In [1]: import numpy as np

In [2]: np.set_printoptions(suppress=True, linewidth=140)

In [3]: rnd = lambda a: np.round(a, 4) + 0

In [4]: M2 = np.array([[3, 1, -1, 2, 3, -3],
   ...:     [0, 3, -3, 0, 3, -3],
   ...:     [-3, 3, -1, 2, 0, -2],
   ...:     [-3, 0, -2, -3, 1, -3],
   ...:     [2, 2, 2, -3, 0, -2],
   ...:     [3, -2, 1, 0, -1, 3]])

In [5]: Z = np.array([[3, 2], [1, 1]])

In [6]: data = np.block([[M2, np.zeros((6, 2))], [np.zeros((2, 6)), Z]])

In [7]: data
Out[7]: 
array([[ 3.,  1., -1.,  2.,  3., -3.,  0.,  0.],
       [ 0.,  3., -3.,  0.,  3., -3.,  0.,  0.],
       [-3.,  3., -1.,  2.,  0., -2.,  0.,  0.],
       [-3.,  0., -2., -3.,  1., -3.,  0.,  0.],
       [ 2.,  2.,  2., -3.,  0., -2.,  0.,  0.],
       [ 3., -2.,  1.,  0., -1.,  3.,  0.,  0.],
       [ 0.,  0.,  0.,  0.,  0.,  0.,  3.,  2.],
       [ 0.,  0.,  0.,  0.,  0.,  0.,  1.,  1.]])

In [8]: np.flatnonzero(np.linalg.matrix_power((data != 0) + (data.T != 0) + np.eye(8), 8)[0])
Out[8]: array([0, 1, 2, 3, 4, 5])

In [9]: (np.linalg.matrix_power((data != 0) + (data.T != 0) + np.eye(8), 8) > 0).astype(int)
Out[9]: 
array([[1, 1, 1, 1, 1, 1, 0, 0],
       [1, 1, 1, 1, 1, 1, 0, 0],
       [1, 1, 1, 1, 1, 1, 0, 0],
       [1, 1, 1, 1, 1, 1, 0, 0],
       [1, 1, 1, 1, 1, 1, 0, 0],
       [1, 1, 1, 1, 1, 1, 0, 0],
       [0, 0, 0, 0, 0, 0, 1, 1],
       [0, 0, 0, 0, 0, 0, 1, 1]])

In [10]: rnd(np.linalg.det(data))
Out[10]: np.float64(-798.0)

In [11]: rnd(np.sort(np.linalg.eigvals(data).real))
Out[11]: array([-2.1171, -2.1171, -0.8466,  0.2679,  2.2581,  2.2581,  3.7321,  5.5644])

In [12]: left, s, Vt = np.linalg.svd(data, full_matrices=False)

In [13]: rnd(np.cumsum(s ** 2) / np.sum(s ** 2))
Out[13]: array([0.4811, 0.6905, 0.8369, 0.9147, 0.9827, 0.9989, 0.9997, 1.    ])

In [14]: np.allclose(left * s @ Vt, data)
Out[14]: True

In [15]: np.abs(left[:, 0]).round(6).argmax()
Out[15]: np.int64(1)

In [16]: rnd(Vt @ Vt.T)
Out[16]: 
array([[1., 0., 0., 0., 0., 0., 0., 0.],
       [0., 1., 0., 0., 0., 0., 0., 0.],
       [0., 0., 1., 0., 0., 0., 0., 0.],
       [0., 0., 0., 1., 0., 0., 0., 0.],
       [0., 0., 0., 0., 1., 0., 0., 0.],
       [0., 0., 0., 0., 0., 1., 0., 0.],
       [0., 0., 0., 0., 0., 0., 1., 0.],
       [0., 0., 0., 0., 0., 0., 0., 1.]])

In [17]: rnd(np.sqrt((s ** 2).sum())), rnd(np.linalg.norm(data))
Out[17]: (np.float64(13.8564), np.float64(13.8564))

In [18]: rnd(np.abs(Vt[0]))
Out[18]: array([0.2798, 0.4587, 0.3699, 0.0094, 0.3723, 0.6601, 0.    , 0.    ])

In [19]: def softmax(z):
    ...:     e = np.exp(z - z.max(axis=-1, keepdims=True))
    ...:     return e / e.sum(axis=-1, keepdims=True)
    ...: 

In [20]: rnd(softmax(data[6]))
Out[20]: array([0.0299, 0.0299, 0.0299, 0.0299, 0.0299, 0.0299, 0.6   , 0.2207])

In [21]: scores = data @ data.T / np.sqrt(8)

In [22]: rnd(softmax(scores)[6] @ data)
Out[22]: array([ 0.018 ,  0.0631, -0.036 , -0.018 ,  0.0541, -0.0901,  2.7322,  1.8391])

In [23]: np.allclose(data, data.T)
Out[23]: False

In [24]: x = np.array([0, -2, 0, 3, -3, 3, 3, -3])

In [25]: rhs = data @ x

In [26]: rhs
Out[26]: array([-14., -24.,  -6., -21., -19.,  16.,   3.,   0.])

In [27]: rnd(np.linalg.solve(data, rhs))
Out[27]: array([ 0., -2.,  0.,  3., -3.,  3.,  3., -3.])

In [28]: J = np.vander(np.arange(8) - 2, 3, increasing=True)

In [29]: J
Out[29]: 
array([[ 1, -2,  4],
       [ 1, -1,  1],
       [ 1,  0,  0],
       [ 1,  1,  1],
       [ 1,  2,  4],
       [ 1,  3,  9],
       [ 1,  4, 16],
       [ 1,  5, 25]])

In [30]: # column 2 is much longer than the rest

In [31]: t3 = np.stack([J, 2 * J, J[::-1]])

In [32]: (t3 @ J.T).shape
Out[32]: (3, 8, 8)

In [33]: np.einsum("bij,cij->bc", t3, t3)
Out[33]: 
array([[1064, 2128,  224],
       [2128, 4256,  448],
       [ 224,  448, 1064]])

In [34]: rnd(np.linalg.norm(t3, axis=(1, 2)))
Out[34]: array([32.619, 65.238, 32.619])

In [35]: t3.sum(axis=0)
Out[35]: 
array([[ 4, -1, 37],
       [ 4,  1, 19],
       [ 4,  3,  9],
       [ 4,  5,  7],
       [ 4,  7, 13],
       [ 4,  9, 27],
       [ 4, 11, 49],
       [ 4, 13, 79]])

In [36]: np.linalg.matrix_rank(t3.reshape(3, -1))
Out[36]: np.int64(2)

In [37]: np.linalg.matrix_rank(t3)
Out[37]: array([3, 3, 3])

In [38]: M2 = np.array([[1, 5, -4, 3],
    ...:     [-2, 4, -1, 3],
    ...:     [3, 0, -5, 0],
    ...:     [-3, -3, 0, -4],
    ...:     [0, 4, 2, -3],
    ...:     [-2, 1, 5, -2]])

In [39]: Z = np.array([[1, 0, 0, 1, 2, 1, 2, 1, 0, 1],
    ...:     [0, 2, 0, 0, 1, 2, 2, 1, 1, 0],
    ...:     [1, 1, 2, 2, 0, 0, 0, 1, 1, 0],
    ...:     [0, 1, 0, 2, 0, 1, 1, 1, 1, 1]])

In [40]: rng = np.random.default_rng(743720)

In [41]: mat = M2 @ Z + 0.3 * rng.normal(size=(6, 10))

In [42]: rnd(mat)
Out[42]: 
array([[ -2.7065,   9.0402,  -7.4612,  -1.1085,   6.9068,  13.7106,  15.0312,   5.4301,   3.8799,   4.1292],
       [ -3.1374,  10.601 ,  -1.4225,   2.1431,  -0.1768,   8.846 ,   6.7853,   3.7066,   6.5369,   0.692 ],
       [ -2.3467,  -4.7138,  -9.4237,  -6.7761,   5.698 ,   2.8027,   5.8805,  -2.0981,  -4.6931,   2.6379],
       [ -2.3865, -10.0041,  -0.2101, -11.2289,  -9.2126, -13.0886, -16.1081, -10.2836,  -7.1504,  -7.0896],
       [  1.8012,   7.5469,   4.2551,  -2.2121,   4.4615,   4.5918,   5.5635,   2.8426,   2.8871,  -3.0539],
       [  2.8612,   5.024 ,   9.805 ,   3.3403,  -3.2342,  -1.7003,  -3.8535,   1.9901,   4.3584,  -4.0485]])

In [43]: x = np.array([2, 1, -2, -2, -1, 2, 2, 1, 0, -2])

In [44]: a = np.maximum(mat @ x, 0)

In [45]: rnd(np.maximum(mat @ (3 * x), 0))
Out[45]: array([205.5454, 109.9406,  81.861 ,   0.    ,  95.5884,   0.    ])

In [46]: rnd(a)
Out[46]: array([68.5151, 36.6469, 27.287 ,  0.    , 31.8628,  0.    ])

In [47]: rnd(np.maximum(mat @ x, 0) - np.maximum(-mat @ x, 0))
Out[47]: array([ 68.5151,  36.6469,  27.287 , -37.1841,  31.8628, -13.3306])

In [48]: np.flatnonzero(a > 1e-9)
Out[48]: array([0, 1, 2, 4])

In [49]: rnd(np.linalg.norm(mat, axis=0))
Out[49]: array([ 6.3089, 19.965 , 16.1489, 13.924 , 13.9799, 21.6651, 24.7352, 12.8616, 12.5805, 10.0233])

In [50]: rnd(np.linalg.norm(mat[0], 1)), rnd(np.linalg.norm(mat[0], np.inf))
Out[50]: (np.float64(69.4043), np.float64(15.0312))

In [51]: rnd(np.linalg.norm(mat, 2))
Out[51]: np.float64(42.8394)

In [52]: rnd(mat[0] @ mat[3])
Out[52]: np.float64(-668.0285)

In [53]: rnd(np.linalg.norm(mat[0] - mat[3]))
Out[53]: np.float64(54.4052)

In [54]: M2 = mat / np.linalg.norm(mat, axis=1, keepdims=True)

In [55]: G = M2 @ M2.T

In [56]: rnd(G[3])
Out[56]: array([-0.8358, -0.8005, -0.0327,  1.    , -0.6615, -0.0122])

In [57]: rnd(G)
Out[57]: 
array([[ 1.    ,  0.8407,  0.4441, -0.8358,  0.6481, -0.3529],
       [ 0.8407,  1.    , -0.0575, -0.8005,  0.7112,  0.1178],
       [ 0.4441, -0.0575,  1.    , -0.0327, -0.097 , -0.9542],
       [-0.8358, -0.8005, -0.0327,  1.    , -0.6615, -0.0122],
       [ 0.6481,  0.7112, -0.097 , -0.6615,  1.    ,  0.3314],
       [-0.3529,  0.1178, -0.9542, -0.0122,  0.3314,  1.    ]])

In [58]: rnd(np.degrees(np.arccos(np.clip(G[3, 5], -1, 1))))
Out[58]: np.float64(90.7018)

In [59]: theta = np.radians(30)

In [60]: Rm = np.eye(3)

In [61]: Rm[1, 1] = Rm[0, 0] = np.cos(theta)

In [62]: Rm[1, 0], Rm[0, 1] = -np.sin(theta), np.sin(theta)

In [63]: rnd(Rm)
Out[63]: 
array([[ 0.866,  0.5  ,  0.   ],
       [-0.5  ,  0.866,  0.   ],
       [ 0.   ,  0.   ,  1.   ]])

In [64]: M2 = J @ Rm.T

In [65]: rnd(M2)
Out[65]: 
array([[-0.134 , -2.2321,  4.    ],
       [ 0.366 , -1.366 ,  1.    ],
       [ 0.866 , -0.5   ,  0.    ],
       [ 1.366 ,  0.366 ,  1.    ],
       [ 1.866 ,  1.2321,  4.    ],
       [ 2.366 ,  2.0981,  9.    ],
       [ 2.866 ,  2.9641, 16.    ],
       [ 3.366 ,  3.8301, 25.    ]])

In [66]: rnd(np.linalg.svd(J, compute_uv=False)), rnd(np.linalg.svd(M2, compute_uv=False))
Out[66]: (array([32.3581,  3.5661,  2.059 ]), array([32.3581,  3.5661,  2.059 ]))

In [67]: u = np.array([-1, 0, 3, 2, 0, 1, 1, 3])

In [68]: M2 = data + np.outer(u, np.eye(8)[6])

In [69]: np.linalg.matrix_rank(M2 - data)
Out[69]: np.int64(1)

In [70]: rnd(np.linalg.det(M2) / np.linalg.det(data)), rnd(1 + np.linalg.solve(data, u)[6])
Out[70]: (np.float64(-4.0), np.float64(-4.0))

In [71]: F = np.load("mat.npy")

In [72]: F
Out[72]: 
array([[  0,   0,   0,   0,   0,   0,   0,   0,   0,   0],
       [  7,   1,   6,   9,   0,  -3,  -6,   1,  -2,   0],
       [ 14,   2,  12,  18,   0,  -6, -12,   2,  -4,   0],
       [  7,   1,   6,   9,   0,  -3,  -6,   1,  -2,   0],
       [ 14,   2,  12,  18,   0,  -6, -12,   2,  -4,   0],
       [  7,   1,   6,   9,   0,  -3,  -6,   1,  -2,   0]])

In [73]: # looks like rank 1

In [74]: np.allclose(F[:-1].T @ np.linalg.lstsq(F[:-1].T, F[-1])[0], F[-1])
Out[74]: True

In [75]: x = np.array([4, -2, 5, 0, -3, 1, -5, 2, 5, -3])

In [76]: F @ x
Out[76]: array([  0,  75, 150,  75, 150,  75])

In [77]: (F @ x).argmax()
Out[77]: np.int64(2)

In [78]: np.linalg.norm(F @ x) <= np.linalg.norm(F, 2) * np.linalg.norm(x) + 1e-9
Out[78]: np.True_

In [79]: np.einsum("ij,j->i", F, x)
Out[79]: array([  0,  75, 150,  75, 150,  75])

In [80]: F @ np.ones(10)
Out[80]: array([ 0., 13., 26., 13., 26., 13.])

In [81]: F * x
Out[81]: 
array([[  0,   0,   0,   0,   0,   0,   0,   0,   0,   0],
       [ 28,  -2,  30,   0,   0,  -3,  30,   2, -10,   0],
       [ 56,  -4,  60,   0,   0,  -6,  60,   4, -20,   0],
       [ 28,  -2,  30,   0,   0,  -3,  30,   2, -10,   0],
       [ 56,  -4,  60,   0,   0,  -6,  60,   4, -20,   0],
       [ 28,  -2,  30,   0,   0,  -3,  30,   2, -10,   0]])

In [82]: F @ (2 * x)
Out[82]: array([  0, 150, 300, 150, 300, 150])

In [83]: np.sign((F @ x).round(6))
Out[83]: array([0, 1, 1, 1, 1, 1])
